>>> import numpy as np
>>> import numpy.linalg as la
>>> np.set_printoptions(precision=2, suppress=True, linewidth=160)
>>> K = np.diag(np.array([2, 2, 2])) + 2 * np.eye(3, k=1) + 2 * np.eye(3, k=-1)
>>> K
array([[2., 2., 0.],
       [2., 2., 2.],
       [0., 2., 2.]])
>>> round(float(la.det(K)), 2)
-8.0
>>> la.matrix_power(K, 4)
array([[144., 192., 128.],
       [192., 272., 192.],
       [128., 192., 144.]])
>>> np.trace(K)
np.float64(6.0)
>>> print((K - K.T) / 2)
[[0. 0. 0.]
 [0. 0. 0.]
 [0. 0. 0.]]
>>> np.sort(np.abs(la.eigvals(K)))
array([0.83, 2.  , 4.83])
>>> K.inv()
Traceback (most recent call last):
  File "<python-input-10>", line 1, in <module>
    K.inv()
    ^^^^^
AttributeError: 'numpy.ndarray' object has no attribute 'inv'
>>> (K + K.T) / 2
array([[2., 2., 0.],
       [2., 2., 2.],
       [0., 2., 2.]])
>>> np.allclose(K @ K.T, K.T @ K)
True
>>> A = np.load("test6.npy")
>>> A
array([[2, 0, 0],
       [0, 2, 0],
       [0, 0, 2]])
>>> # triangular
>>> f = np.array([-1, 0, 2])
>>> Y = A + np.outer(f, np.eye(3)[2])
>>> round(la.det(Y) / la.det(A), 2), round(float(1 + la.solve(A, f)[2]), 2)
(np.float64(2.0), 2.0)
>>> Y
array([[ 2.,  0., -1.],
       [ 0.,  2.,  0.],
       [ 0.,  0.,  4.]])
>>> la.matrix_rank(Y - A)
np.int64(1)
>>> P = np.triu(np.array([[1, 2, 2], [1, 2, 2], [0, 1, 1]]), 1) + np.eye(3)
>>> Y = P @ A @ la.inv(P)
>>> np.poly(Y)
array([ 1., -6., 12., -8.])
>>> np.trace(Y), np.trace(A)
(np.float64(6.0), np.int64(6))
>>> la.matrix_rank(Y)
np.int64(3)
>>> low = la.cholesky(A)
>>> np.diag(low) ** 2
array([2., 2., 2.])
>>> A / np.sqrt(np.outer(np.diag(A), np.diag(A)))
array([[1., 0., 0.],
       [0., 1., 0.],
       [0., 0., 1.]])
>>> m1 = np.array([[28, 7, 4], [4, 1, 3], [0, 0, 4]])
>>> # looks like rank 2
>>> np.abs(np.diag(la.qr(m1)[1])) > 1e-9
array([ True, False,  True])
>>> np.unique(m1.round(6), axis=0).shape
(3, 3)
>>> np.allclose(m1[:-1].T @ la.lstsq(m1[:-1].T, m1[-1])[0], m1[-1])
True
>>> round(la.det(2 * m1), 2), round(la.det(m1), 2)
(np.float64(0.0), np.float64(0.0))
>>> round(la.eigvals(m1).sum().real, 2)
np.float64(33.0)
>>> np.poly(m1)
array([  1., -33., 116.,   0.])
>>> np.kron(np.eye(2, dtype=int), m1)
array([[28,  7,  4,  0,  0,  0],
       [ 4,  1,  3,  0,  0,  0],
       [ 0,  0,  4,  0,  0,  0],
       [ 0,  0,  0, 28,  7,  4],
       [ 0,  0,  0,  4,  1,  3],
       [ 0,  0,  0,  0,  0,  4]])
>>> la.eigvals(m1)
array([29.,  0.,  4.])
>>> cent = np.array([[0, 4, 2], [5, 3, 3], [1, 4, 2]])
>>> rng = np.random.default_rng(434)
>>> feats = (rng.random((19, 3)) < 0.25) @ cent
>>> feats
array([[1, 8, 4],
       [6, 7, 5],
       [0, 4, 2],
       [5, 7, 5],
       [1, 4, 2],
       [0, 4, 2],
       [0, 4, 2],
       [5, 7, 5],
       [0, 4, 2],
       [5, 3, 3],
       [0, 0, 0],
       [5, 3, 3],
       [5, 3, 3],
       [5, 3, 3],
       [1, 4, 2],
       [0, 0, 0],
       [0, 4, 2],
       [0, 0, 0],
       [1, 4, 2]])
>>> # row 5 repeats row 2
>>> cent = feats[[17, 7]].astype(float)
>>> for _ in range(3):
...     labels = la.norm(feats[:, None] - cent, axis=-1).argmin(axis=1)
...     cent = np.array([feats[labels == j].mean(axis=0) for j in range(2)])
... 
>>> labels
array([1, 1, 0, 1, 0, 0, 0, 1, 0, 1, 0, 1, 1, 1, 0, 0, 0, 0, 0])
>>> np.abs(cent[1] - cent[0]).argmax()
np.int64(0)
>>> np.bincount(labels)
array([11,  8])
